% ipython --no-banner

In [1]: import numpy as np

In [2]: from numpy import linalg as LA

In [3]: np.set_printoptions(precision=1, suppress=True, linewidth=200, sign=" ")

In [4]: W0 = np.loadtxt("run19.csv", delimiter=",")

In [5]: W0
Out[5]: 
array([[  80.,  -56., -100.,   16.,  -32.,    0.,  -76.],
       [ -56.,   97.,   53.,  -52.,   53.,   51.,   77.],
       [-100.,   53.,  130.,   -8.,   31.,  -15.,   88.],
       [  16.,  -52.,   -8.,   32.,  -28.,  -36.,  -32.],
       [ -32.,   53.,   31.,  -28.,   29.,   27.,   43.],
       [   0.,   51.,  -15.,  -36.,   27.,   45.,   21.],
       [ -76.,   77.,   88.,  -32.,   43.,   21.,   82.]])

In [6]: np.round(np.sort(np.abs(LA.eigvals(W0))), 1) + 0
Out[6]: array([   0. ,    0. ,    0. ,    0. ,    0. ,  135.4,  359.6])

In [7]: np.allclose(W0, W0.T)
Out[7]: True

In [8]: (W0 + W0.T) / 2
Out[8]: 
array([[  80.,  -56., -100.,   16.,  -32.,    0.,  -76.],
       [ -56.,   97.,   53.,  -52.,   53.,   51.,   77.],
       [-100.,   53.,  130.,   -8.,   31.,  -15.,   88.],
       [  16.,  -52.,   -8.,   32.,  -28.,  -36.,  -32.],
       [ -32.,   53.,   31.,  -28.,   29.,   27.,   43.],
       [   0.,   51.,  -15.,  -36.,   27.,   45.,   21.],
       [ -76.,   77.,   88.,  -32.,   43.,   21.,   82.]])

In [9]: round(float(np.abs(LA.eigvals(W0)).max()), 1)
Out[9]: 359.6

In [10]: np.trace(W0)
Out[10]: np.float64(495.0)

In [11]: assert W0 == W0.T
ValueError: The truth value of an array with more than one element is ambiguous. Use a.any() or a.all()


In [12]: round(LA.det(W0), 1)
Out[12]: np.float64(0.0)

In [13]: W0.inv()
AttributeError: 'numpy.ndarray' object has no attribute 'inv'


In [14]: arr = np.load("out19.npy")

In [15]: arr.round(1) + 0
Out[15]: 
array([[-0.5, -0.6,  0.3, -0.4,  0.5],
       [ 0.4, -0.5,  0.5,  0.6, -0.1],
       [-0.6,  0.3,  0. ,  0.7,  0.2],
       [ 0.5,  0. , -0.2,  0.1,  0.8],
       [ 0.1,  0.6,  0.8, -0.1,  0.2]])

In [16]: u = np.array([1, -2, -1, 1, 2])

In [17]: out = arr + np.outer(u, np.eye(5)[2])

In [18]: LA.matrix_rank(LA.inv(out) - LA.inv(arr), tol=1e-8)
Out[18]: np.int64(1)

In [19]: round(float(LA.det(arr)), 1)
Out[19]: 1.0

In [20]: round(np.abs(LA.eigvals(arr)).max(), 1)
Out[20]: np.float64(1.0)

In [21]: np.sort(np.abs(LA.eigvals(arr)))
Out[21]: array([ 1.,  1.,  1.,  1.,  1.])

In [22]: np.allclose(arr @ arr.T, arr.T @ arr)
Out[22]: True

In [23]: np.round(arr.T @ arr, 1) + 0
Out[23]: 
array([[ 1.,  0.,  0.,  0.,  0.],
       [ 0.,  1.,  0.,  0.,  0.],
       [ 0.,  0.,  1.,  0.,  0.],
       [ 0.,  0.,  0.,  1.,  0.],
       [ 0.,  0.,  0.,  0.,  1.]])

In [24]: np.round(LA.pinv(arr), 1) + 0
Out[24]: 
array([[-0.5,  0.4, -0.6,  0.5,  0.1],
       [-0.6, -0.5,  0.3,  0. ,  0.6],
       [ 0.3,  0.5,  0. , -0.2,  0.8],
       [-0.4,  0.6,  0.7,  0.1, -0.1],
       [ 0.5, -0.1,  0.2,  0.8,  0.2]])

In [25]: np.round(arr[:, 1] @ arr[:, 4], 1)
Out[25]: np.float64(0.0)

In [26]: K = np.arange(24).reshape(4, 6) + -2

In [27]: K
Out[27]: 
array([[-2, -1,  0,  1,  2,  3],
       [ 4,  5,  6,  7,  8,  9],
       [10, 11, 12, 13, 14, 15],
       [16, 17, 18, 19, 20, 21]])

In [28]: # null space of dimension 4

In [29]: out = K / np.sqrt((K ** 2).mean(axis=1, keepdims=True))

In [30]: LA.norm(out, axis=1)
Out[30]: array([ 2.4,  2.4,  2.4,  2.4])

In [31]: K - K.mean(axis=1, keepdims=True)
Out[31]: 
array([[-2.5, -1.5, -0.5,  0.5,  1.5,  2.5],
       [-2.5, -1.5, -0.5,  0.5,  1.5,  2.5],
       [-2.5, -1.5, -0.5,  0.5,  1.5,  2.5],
       [-2.5, -1.5, -0.5,  0.5,  1.5,  2.5]])

In [32]: def softmax(z):
    ...:     e = np.exp(z - z.max(axis=-1, keepdims=True))
    ...:     return e / e.sum(axis=-1, keepdims=True)
    ...: 

In [33]: softmax(K).sum(axis=1)
Out[33]: array([ 1.,  1.,  1.,  1.])

In [34]: np.round(softmax(K[1]), 1) + 0
Out[34]: array([ 0. ,  0. ,  0. ,  0.1,  0.2,  0.6])

In [35]: scores = K @ K.T / np.sqrt(6)

In [36]: softmax(scores).round(6).argmax(axis=1)
Out[36]: array([ 3,  3,  3,  3])

In [37]: np.round(softmax(scores + np.triu(np.full(scores.shape, -np.inf), 1)), 1) + 0
Out[37]: 
array([[ 1.,  0.,  0.,  0.],
       [ 0.,  1.,  0.,  0.],
       [ 0.,  0.,  1.,  0.],
       [ 0.,  0.,  0.,  1.]])

In [38]: softmax(scores)[1] @ K
Out[38]: array([ 16.,  17.,  18.,  19.,  20.,  21.])

In [39]: out = K / LA.norm(K, axis=1)
ValueError: operands could not be broadcast together with shapes (4,6) (4,) 


In [40]: out = K / LA.norm(K, axis=1, keepdims=True)

In [41]: gram = out @ out.T

In [42]: gram[0]
Out[42]: array([ 1. ,  0.5,  0.4,  0.4])

In [43]: np.round(np.degrees(np.arccos(np.clip(gram[0, 1], -1, 1))), 1)
Out[43]: np.float64(59.0)

In [44]: (gram - 2 * np.eye(4)).round(6).argmax(axis=1)
Out[44]: array([ 1,  2,  3,  2])

In [45]: u = np.array([-1, 0, 2])

In [46]: np.cross(K[2, :3], K[1, :3])
Out[46]: array([  6, -12,   6])

In [47]: np.convolve(K[2], u)
Out[47]: array([-10, -11,   8,   9,  10,  11,  28,  30])

In [48]: [round(float(x), 1) for x in LA.svd(K, compute_uv=False)[:3]]
Out[48]: [57.4, 4.8, 0.0]

In [49]: LA.cond(K) > 100
Out[49]: np.True_

In [50]: np.round(LA.norm(K, 2) / LA.norm(K), 1)
Out[50]: np.float64(1.0)

In [51]: data = np.array([[0, -1, 0, 0],
    ...:     [-2, 0, 0, -2],
    ...:     [0, 0, 0, 0],
    ...:     [0, 0, 0, 0],
    ...:     [0, 0, 0, 0],
    ...:     [0, 0, 0, 0],
    ...:     [0, 0, 0, 0],
    ...:     [1, 0, 0, 0],
    ...:     [0, 0, 0, 0],
    ...:     [-1, 0, 0, 0],
    ...:     [-1, -3, 0, 0],
    ...:     [-1, 0, 0, 0],
    ...:     [0, 2, 0, -2]])

In [52]: data
Out[52]: 
array([[ 0, -1,  0,  0],
       [-2,  0,  0, -2],
       [ 0,  0,  0,  0],
       [ 0,  0,  0,  0],
       [ 0,  0,  0,  0],
       [ 0,  0,  0,  0],
       [ 0,  0,  0,  0],
       [ 1,  0,  0,  0],
       [ 0,  0,  0,  0],
       [-1,  0,  0,  0],
       [-1, -3,  0,  0],
       [-1,  0,  0,  0],
       [ 0,  2,  0, -2]])

In [53]: # rows and columns are dependent

In [54]: x = np.array([-1, 1, -3, 0])

In [55]: h = np.maximum(data @ x, 0)

In [56]: np.flatnonzero(h > 1e-9)
Out[56]: array([  1,   9,  11,  12])

In [57]: np.tanh(data @ x)
Out[57]: array([-0.8,  1. ,  0. ,  0. ,  0. ,  0. ,  0. , -0.8,  0. ,  0.8, -1. ,  0.8,  1. ])

In [58]: LA.matrix_rank(data, rtol=0.1)
Out[58]: np.int64(3)
